% ipython --no-banner

In [1]: import numpy as np

In [2]: np.set_printoptions(precision=2, suppress=True, linewidth=140)

In [3]: other = np.array([[0, 0, 0, 2, 2, 2],
   ...:     [1, 0, 2, 1, 2, 2],
   ...:     [1, 0, 1, 1, 1, 0],
   ...:     [2, 0, 0, 0, 1, 1],
   ...:     [0, 2, 1, 0, 2, 2],
   ...:     [2, 2, 1, 0, 1, 1]])

In [4]: K = np.triu(other)

In [5]: K
Out[5]: 
array([[0, 0, 0, 2, 2, 2],
       [0, 0, 2, 1, 2, 2],
       [0, 0, 1, 1, 1, 0],
       [0, 0, 0, 0, 1, 1],
       [0, 0, 0, 0, 2, 2],
       [0, 0, 0, 0, 0, 1]])

In [6]: # triangular

In [7]: K @ K
Out[7]: 
array([[0, 0, 0, 0, 6, 8],
       [0, 0, 2, 2, 7, 7],
       [0, 0, 1, 1, 4, 3],
       [0, 0, 0, 0, 2, 3],
       [0, 0, 0, 0, 4, 6],
       [0, 0, 0, 0, 0, 1]])

In [8]: arr = np.load("a.npy")

In [9]: arr
Out[9]: 
array([[-0.54, -0.12,  0.99],
       [ 0.  , -0.16,  0.74],
       [-0.78,  0.53, -0.18],
       [ 0.15, -0.17,  0.49],
       [ 0.42, -0.41,  0.81],
       [-0.1 , -0.22,  0.93],
       [-0.34, -0.03,  0.86],
       [-0.5 ,  0.69, -1.  ],
       [-0.15,  0.24, -0.77],
       [ 0.69,  0.32, -1.  ],
       [ 0.15, -0.35,  0.94],
       [ 0.24, -0.23,  0.52],
       [ 0.2 , -0.08, -0.16],
       [ 0.83, -0.69,  0.83],
       [-0.64, -0.11,  1.  ],
       [-0.34,  0.39, -0.87],
       [ 0.05,  0.49, -1.  ],
       [ 0.42, -0.61,  0.99],
       [-0.64,  0.21,  0.81],
       [-0.05, -0.45,  1.  ],
       [-0.64,  0.35,  0.18],
       [ 0.05, -0.15,  0.63],
       [-0.38,  0.64, -1.  ],
       [-0.29,  0.14,  0.12],
       [-0.1 ,  0.18, -0.64],
       [-0.05, -0.6 ,  1.  ],
       [-0.15, -0.23,  0.95],
       [-0.74,  0.77, -1.  ],
       [ 0.29,  0.18, -0.97],
       [ 0.29,  0.22, -0.98],
       [ 0.42, -0.68,  1.  ],
       [-0.1 ,  0.06, -0.04],
       [-0.29,  0.36, -0.87],
       [-0.29,  0.43, -0.95]])

In [10]: cent = arr[[25, 3]].astype(float)

In [11]: for _ in range(3):
    ...:     labels = np.linalg.norm(arr[:, None] - cent, axis=-1).argmin(axis=1)
    ...:     cent = np.array([arr[labels == j].mean(axis=0) for j in range(2)])
    ...: 

In [12]: labels
Out[12]: array([0, 0, 1, 0, 0, 0, 0, 1, 1, 1, 0, 0, 1, 0, 0, 1, 1, 0, 0, 0, 1, 0, 1, 1, 1, 0, 0, 1, 1, 1, 0, 1, 1, 1])

In [13]: np.bincount(labels)
Out[13]: array([17, 17])

In [14]: gram = np.cov(arr, rowvar=False)

In [15]: np.corrcoef(arr.T)
Out[15]: 
array([[ 1.  , -0.59,  0.13],
       [-0.59,  1.  , -0.84],
       [ 0.13, -0.84,  1.  ]])

In [16]: np.argsort(-arr.std(axis=0).round(6), kind="stable")
Out[16]: array([2, 0, 1])

In [17]: np.linalg.eigvalsh(gram)[::-1]
Out[17]: array([0.82, 0.19, 0.01])

In [18]: arr.std(axis=0)
Out[18]: array([0.4 , 0.4 , 0.82])

In [19]: gram.shape
Out[19]: (3, 3)

In [20]: gram
Out[20]: 
array([[ 0.16, -0.1 ,  0.04],
       [-0.1 ,  0.16, -0.28],
       [ 0.04, -0.28,  0.69]])

In [21]: proj = arr @ np.linalg.solve(arr.T @ arr, arr.T)

In [22]: np.linalg.matrix_rank(np.eye(34) - proj)
Out[22]: np.int64(31)

In [23]: np.round(np.linalg.eigvalsh(proj), 2) + 0
Out[23]: 
array([0., 0., 0., 0., 0., 0., 0., 0., 0., 0., 0., 0., 0., 0., 0., 0., 0., 0., 0., 0., 0., 0., 0., 0., 0., 0., 0., 0., 0., 0., 0., 1., 1.,
       1.])

In [24]: np.round(np.linalg.norm(arr, "nuc"), 2)
Out[24]: np.float64(8.33)

In [25]: round(np.linalg.norm(arr, 2), 2)
Out[25]: np.float64(5.23)

In [26]: np.linalg.norm(arr, axis=0)
Out[26]: array([2.38, 2.31, 4.82])

In [27]: round(np.linalg.norm(arr) ** 2 / np.linalg.norm(arr, 2) ** 2, 2)
Out[27]: np.float64(1.25)

In [28]: x = np.array([1, -1, 4])

In [29]: target = arr @ x

In [30]: beta, lr = np.zeros(3), 1 / np.linalg.norm(arr, 2) ** 2

In [31]: for i in range(30):
    ...:     beta -= lr * arr.T @ (arr @ beta - target)
    ...:     if i % 10 == 0: print(i, round(np.linalg.norm(arr @ beta - target), 2))
    ...: 
0 0.59
10 0.4
20 0.36

In [32]: beta
Out[32]: array([ 0.73, -1.52,  3.81])

In [33]: feats = np.load("out18.npy")

In [34]: feats
Out[34]: 
array([[-1, -1, -1, -1, -1, -1, -1, -1],
       [-1, -2, -2, -2, -2, -2, -2, -2],
       [-1, -2, -3, -3, -3, -3, -3, -3],
       [-1, -2, -3, -4, -4, -4, -4, -4],
       [-1, -2, -3, -4, -5, -5, -5, -5],
       [-1, -2, -3, -4, -5, -6, -6, -6],
       [-1, -2, -3, -4, -5, -6, -7, -7],
       [-1, -2, -3, -4, -5, -6, -7, -8]])

In [35]: # equal to its transpose

In [36]: u = np.array([3, 0])

In [37]: np.polyval(u, feats[6])
Out[37]: array([ -3,  -6,  -9, -12, -15, -18, -21, -21])

In [38]: np.array([np.convolve(row, u, "same") for row in feats])
Out[38]: 
array([[ -3,  -3,  -3,  -3,  -3,  -3,  -3,  -3],
       [ -3,  -6,  -6,  -6,  -6,  -6,  -6,  -6],
       [ -3,  -6,  -9,  -9,  -9,  -9,  -9,  -9],
       [ -3,  -6,  -9, -12, -12, -12, -12, -12],
       [ -3,  -6,  -9, -12, -15, -15, -15, -15],
       [ -3,  -6,  -9, -12, -15, -18, -18, -18],
       [ -3,  -6,  -9, -12, -15, -18, -21, -21],
       [ -3,  -6,  -9, -12, -15, -18, -21, -24]])

In [39]: np.convolve(feats[6], u)
Out[39]: array([ -3,  -6,  -9, -12, -15, -18, -21, -21,   0])

In [40]: u = np.array([5, 0, 4, 0, 5, 3, 0, -2])

In [41]: other = feats + np.outer(u, np.eye(8)[7])

In [42]: other
Out[42]: 
array([[ -1.,  -1.,  -1.,  -1.,  -1.,  -1.,  -1.,   4.],
       [ -1.,  -2.,  -2.,  -2.,  -2.,  -2.,  -2.,  -2.],
       [ -1.,  -2.,  -3.,  -3.,  -3.,  -3.,  -3.,   1.],
       [ -1.,  -2.,  -3.,  -4.,  -4.,  -4.,  -4.,  -4.],
       [ -1.,  -2.,  -3.,  -4.,  -5.,  -5.,  -5.,   0.],
       [ -1.,  -2.,  -3.,  -4.,  -5.,  -6.,  -6.,  -3.],
       [ -1.,  -2.,  -3.,  -4.,  -5.,  -6.,  -7.,  -7.],
       [ -1.,  -2.,  -3.,  -4.,  -5.,  -6.,  -7., -10.]])

In [43]: rng = np.random.default_rng(968)

In [44]: labels = rng.permutation(8)

In [45]: labels
Out[45]: array([5, 3, 0, 1, 7, 4, 2, 6])

In [46]: other = feats[labels][:, labels]

In [47]: np.sort(np.abs(np.linalg.eigvals(other)))
Out[47]: array([ 0.26,  0.29,  0.35,  0.46,  0.69,  1.26,  3.34, 29.37])

In [48]: other
Out[48]: 
array([[-6, -4, -1, -2, -6, -5, -3, -6],
       [-4, -4, -1, -2, -4, -4, -3, -4],
       [-1, -1, -1, -1, -1, -1, -1, -1],
       [-2, -2, -1, -2, -2, -2, -2, -2],
       [-6, -4, -1, -2, -8, -5, -3, -7],
       [-5, -4, -1, -2, -5, -5, -3, -5],
       [-3, -3, -1, -2, -3, -3, -3, -3],
       [-6, -4, -1, -2, -7, -5, -3, -7]])

In [49]: np.trace(other)
Out[49]: np.int64(-36)

In [50]: m1 = np.loadtxt("x.csv", delimiter=",")

In [51]: m1
Out[51]: 
array([[-0.37, -2.55,  1.38,  0.67],
       [ 2.76,  0.28,  0.99,  0.56],
       [ 0.  , -0.1 , -1.46,  2.62],
       [-1.11,  1.55,  2.  ,  1.17]])

In [52]: w1 = np.array([[0, -2, -2, 0, 2, 2],
    ...:     [-2, 1, 2, -1, 2, -2],
    ...:     [1, -2, -2, 2, -1, -1],
    ...:     [2, 1, 0, -1, -2, 0]])

In [53]: beta = np.array([0, 1, 2, 1, 2, 0])

In [54]: hid = np.maximum(m1 @ w1 + beta, 0)

In [55]: np.linalg.matrix_rank(hid)
Out[55]: np.int64(4)

In [56]: (hid > 0).astype(int)
Out[56]: 
array([[1, 0, 0, 1, 0, 1],
       [1, 0, 0, 1, 1, 1],
       [1, 1, 1, 0, 0, 1],
       [1, 1, 1, 1, 0, 0]])

In [57]: cent = np.array([[2, 1, -1],
    ...:     [-1, 2, 1],
    ...:     [2, 0, -1],
    ...:     [0, 0, 0],
    ...:     [-2, 2, -2],
    ...:     [2, -1, -2]])

In [58]: hid @ cent
Out[58]: 
array([[ 21.62,   4.82, -13.8 ],
       [ -0.9 ,   9.53, -21.49],
       [ 14.29,  15.19,  -5.59],
       [  7.18,   5.1 ,  -2.63]])

In [59]: w1 @ cent
Out[59]: 
array([[-2, -2, -8],
       [-9,  6,  1],
       [ 0, -4,  3],
       [ 7,  0,  3]])

In [60]: (hid @ cent).round(6).argmax(axis=1)
Out[60]: array([0, 1, 1, 0])

In [61]: (m1 + m1.T) / 2
Out[61]: 
array([[-0.37,  0.11,  0.69, -0.22],
       [ 0.11,  0.28,  0.44,  1.05],
       [ 0.69,  0.44, -1.46,  2.31],
       [-0.22,  1.05,  2.31,  1.17]])

In [62]: round(float(np.abs(np.linalg.eigvals(m1)).max()), 2)
Out[62]: 3.0

In [63]: x = np.array([1, 1, 1, 3])

In [64]: target = m1 @ x

In [65]: target
Out[65]: array([0.45, 5.7 , 6.31, 5.96])

In [66]: np.linalg.solve(m1, target)
Out[66]: array([1., 1., 1., 3.])

In [67]: np.round(np.linalg.solve(m1.T, m1[0]), 2) + 0
Out[67]: array([1., 0., 0., 0.])

In [68]: labels = rng.permutation(8)

In [69]: other = feats[:, labels] * rng.choice([-1, 1], 8)

In [70]: other
Out[70]: 
array([[-1, -1,  1, -1,  1,  1,  1, -1],
       [-2, -2,  2, -2,  2,  2,  1, -2],
       [-2, -3,  3, -3,  3,  3,  1, -3],
       [-2, -4,  4, -4,  4,  4,  1, -3],
       [-2, -5,  5, -5,  4,  5,  1, -3],
       [-2, -5,  6, -6,  4,  6,  1, -3],
       [-2, -5,  7, -6,  4,  7,  1, -3],
       [-2, -5,  7, -6,  4,  8,  1, -3]])

In [71]: U, _, Vh = np.linalg.svd(feats.T @ other)

In [72]: np.round(U @ Vh, 2) + 0
Out[72]: 
array([[ 0.,  0.,  0.,  0.,  0.,  0., -1.,  0.],
       [ 1.,  0.,  0.,  0.,  0.,  0.,  0.,  0.],
       [ 0.,  0.,  0.,  0.,  0.,  0.,  0.,  1.],
       [ 0.,  0.,  0.,  0., -1.,  0.,  0.,  0.],
       [ 0.,  1.,  0.,  0.,  0.,  0.,  0.,  0.],
       [ 0.,  0.,  0.,  1.,  0.,  0.,  0.,  0.],
       [ 0.,  0., -1.,  0.,  0.,  0.,  0.,  0.],
       [ 0.,  0.,  0.,  0.,  0., -1.,  0.,  0.]])

In [73]: np.round(np.linalg.lstsq(feats, other)[0], 2) + 0
Out[73]: 
array([[ 0.,  0.,  0.,  0.,  0.,  0., -1.,  0.],
       [ 1.,  0.,  0.,  0.,  0.,  0.,  0.,  0.],
       [ 0.,  0.,  0.,  0.,  0.,  0.,  0.,  1.],
       [ 0.,  0.,  0.,  0., -1.,  0.,  0.,  0.],
       [ 0.,  1.,  0.,  0.,  0.,  0.,  0.,  0.],
       [ 0.,  0.,  0.,  1.,  0.,  0.,  0.,  0.],
       [ 0.,  0., -1.,  0.,  0.,  0.,  0.,  0.],
       [ 0.,  0.,  0.,  0.,  0., -1.,  0.,  0.]])

In [74]: proj = np.triu(np.array([[3, 6, 4, 7], [2, 7, 6, 4], [4, 9, 2, 7], [2, 5, 1, 7]]), 1) + np.eye(4)

In [75]: other = proj @ m1 @ np.linalg.inv(proj)

In [76]: np.round(np.poly(other), 2) + 0
Out[76]: array([  1.  ,   0.37,   0.  ,  -3.36, -81.  ])

In [77]: np.round(np.trace(other), 2), round(float(np.trace(m1)), 2)
Out[77]: (np.float64(-0.37), -0.37)

In [78]: round(np.linalg.det(other), 2)
Out[78]: np.float64(-81.0)

In [79]: data = np.loadtxt("block3.csv", delimiter=",")

In [80]: data
Out[80]: 
array([[ 3.,  1., -2.,  2., -1., -1.,  0.,  0.,  3., -5.],
       [ 0., -3.,  4., -4.,  0., -5., -2.,  2.,  0., -5.],
       [ 0.,  0., -5.,  3., -5.,  3.,  0.,  2., -1.,  4.],
       [ 0.,  0.,  0.,  1., -3., -3.,  5.,  4.,  1., -4.],
       [ 0.,  0.,  0.,  0.,  0.,  5., -3., -3., -4.,  4.],
       [ 0.,  0.,  0.,  0.,  0., -4.,  3.,  3., -2.,  5.],
       [ 0.,  0.,  0.,  0.,  0.,  0., -5.,  5., -3.,  4.],
       [ 0.,  0.,  0.,  0.,  0.,  0.,  0.,  2.,  2.,  2.],
       [ 0.,  0.,  0.,  0.,  0.,  0.,  0.,  0.,  2.,  0.],
       [ 0.,  0.,  0.,  0.,  0.,  0.,  0.,  0.,  0.,  4.]])

In [81]: np.argsort(-np.linalg.norm(data, axis=0).round(6), kind="stable")[:3]
Out[81]: array([9, 5, 6])

In [82]: [round(float(x), 2) for x in np.linalg.svd(data, compute_uv=False)[:3]]
Out[82]: [15.4, 10.92, 10.57]

In [83]: np.linalg.matrix_rank(data, rtol=0.1)
Out[83]: np.int64(7)

In [84]: np.round(np.linalg.norm(data, 2) / np.linalg.norm(data), 2)
Out[84]: np.float64(0.65)

In [85]: U, sv, Vh = np.linalg.svd(data)

In [86]: np.argmax(sv[:-1] / (sv[1:] + 1e-6)) + 1
Out[86]: np.int64(9)

In [87]: sv.round(2) + 0
Out[87]: array([15.4 , 10.92, 10.57,  7.18,  4.85,  3.35,  2.75,  1.42,  0.4 ,  0.  ])

In [88]: other = U[:, :9] @ np.diag(sv[:9]) @ Vh[:9]

In [89]: round(float(np.abs(data - other).max()), 2)
Out[89]: 0.0

In [90]: np.linalg.matrix_rank(other)
Out[90]: np.int64(9)

In [91]: U, sv, Vh = np.linalg.svd(data)

In [92]: vecs = Vh[:(sv > 1e-8).sum()]

In [93]: x = data[0] + 5 * data[2] + rng.integers(2) * np.eye(10)[4]

In [94]: x
Out[94]: array([  3.,   1., -27.,  17., -25.,  14.,   0.,  10.,  -2.,  15.])

In [95]: np.allclose(vecs.T @ vecs @ x, x)
Out[95]: False

In [96]: np.round(vecs.T @ vecs, 2) + 0
Out[96]: 
array([[ 1.  , -0.02,  0.01,  0.02,  0.01,  0.  ,  0.  ,  0.  ,  0.  ,  0.  ],
       [-0.02,  0.55,  0.12,  0.46,  0.15,  0.  ,  0.  ,  0.  ,  0.  ,  0.  ],
       [ 0.01,  0.12,  0.97, -0.12, -0.04,  0.  ,  0.  ,  0.  ,  0.  ,  0.  ],
       [ 0.02,  0.46, -0.12,  0.53, -0.16,  0.  ,  0.  ,  0.  ,  0.  ,  0.  ],
       [ 0.01,  0.15, -0.04, -0.16,  0.95,  0.  ,  0.  ,  0.  ,  0.  ,  0.  ],
       [ 0.  ,  0.  ,  0.  ,  0.  ,  0.  ,  1.  ,  0.  ,  0.  ,  0.  ,  0.  ],
       [ 0.  ,  0.  ,  0.  ,  0.  ,  0.  ,  0.  ,  1.  ,  0.  ,  0.  ,  0.  ],
       [ 0.  ,  0.  ,  0.  ,  0.  ,  0.  ,  0.  ,  0.  ,  1.  ,  0.  ,  0.  ],
       [ 0.  ,  0.  ,  0.  ,  0.  ,  0.  ,  0.  ,  0.  ,  0.  ,  1.  ,  0.  ],
       [ 0.  ,  0.  ,  0.  ,  0.  ,  0.  ,  0.  ,  0.  ,  0.  ,  0.  ,  1.  ]])

In [97]: np.linalg.matrix_rank(np.vstack([data, x]))
Out[97]: np.int64(10)
